$ python3 -q
>>> import numpy as np
>>> from numpy import linalg as LA
>>> np.set_printoptions(precision=2, suppress=True, linewidth=100)
>>> Y = np.array([[1, 1], [1, -1]])
>>> rng = np.random.default_rng(9812)
>>> E = np.kron(Y, np.kron(Y, Y))[rng.permutation(8)][:5]
>>> print(E)
[[ 1  1  1  1  1  1  1  1]
 [ 1 -1  1 -1  1 -1  1 -1]
 [ 1 -1 -1  1 -1  1  1 -1]
 [ 1  1 -1 -1  1  1 -1 -1]
 [ 1 -1 -1  1  1 -1 -1  1]]
>>> Y = np.array([[3, 2], [2, 1], [5, 3], [1, 3], [3, 2], [1, 5], [3, 3], [3, 4]])
>>> print(np.einsum("ij->j", E))
[ 5 -1 -1  1  3  1  1 -1]
>>> print(np.einsum("ik,kj->ji", E, Y))
[[21  7 -5 -3 -1]
 [23 -3  3 -3 -1]]
>>> print(E @ Y)
[[21 23]
 [ 7 -3]
 [-5  3]
 [-3 -3]
 [-1 -1]]
>>> print(LA.matrix_rank(E @ Y))
2
>>> w1 = np.array([[2, 1, 0],
...     [1, 0, 3],
...     [1, 1, 3],
...     [2, 1, 0],
...     [0, 1, 2],
...     [3, 0, 0],
...     [3, 0, 0],
...     [2, 1, 3]])
>>> beta = np.array([1, 3, 1])
>>> act = np.maximum(E @ w1 + beta, 0)
>>> print((act > 0).astype(int))
[[1 1 1]
 [0 1 0]
 [1 1 0]
 [0 1 0]
 [0 1 0]]
>>> print(act)
[[15  8 12]
 [ 0  4  0]
 [ 7  2  0]
 [ 0  2  0]
 [ 0  6  0]]
>>> print(LA.matrix_rank(act))
3
>>> basis = np.array([[2, 2], [4, 1], [5, 5]])
>>> print((act @ basis).round(6).argmax(axis=1))
[0 0 0 0 0]
>>> print(w1 @ basis)
[[ 8  5]
 [17 17]
 [21 18]
 [ 8  5]
 [14 11]
 [ 6  6]
 [ 6  6]
 [23 20]]
>>> print(act @ basis)
[[122  98]
 [ 16   4]
 [ 22  16]
 [  8   2]
 [ 24   6]]
>>> t3 = np.stack([E, -2 * E, E[::-1]])
>>> print((t3 @ E.T).shape)
(3, 5, 5)
>>> print(t3.shape)
(3, 5, 8)
>>> Uu, s, Vt = LA.svd(E, full_matrices=False)
>>> print(s / s[0])
[1. 1. 1. 1. 1.]
>>> print(np.allclose(Uu * s @ Vt, E))
True
>>> print(Uu.shape, s.shape, Vt.shape)
(5, 5) (5,) (5, 8)
>>> print((s > 1e-8).sum())
5
>>> print(np.round(Vt @ Vt.T, 2) + 0)
[[1. 0. 0. 0. 0.]
 [0. 1. 0. 0. 0.]
 [0. 0. 1. 0. 0.]
 [0. 0. 0. 1. 0.]
 [0. 0. 0. 0. 1.]]
>>> print(np.round(Uu.T @ E @ Vt.T, 2) + 0)
[[2.83 0.   0.   0.   0.  ]
 [0.   2.83 0.   0.   0.  ]
 [0.   0.   2.83 0.   0.  ]
 [0.   0.   0.   2.83 0.  ]
 [0.   0.   0.   0.   2.83]]
>>> print(np.round(Uu.T @ Uu, 2) + 0)
[[1. 0. 0. 0. 0.]
 [0. 1. 0. 0. 0.]
 [0. 0. 1. 0. 0.]
 [0. 0. 0. 1. 0.]
 [0. 0. 0. 0. 1.]]
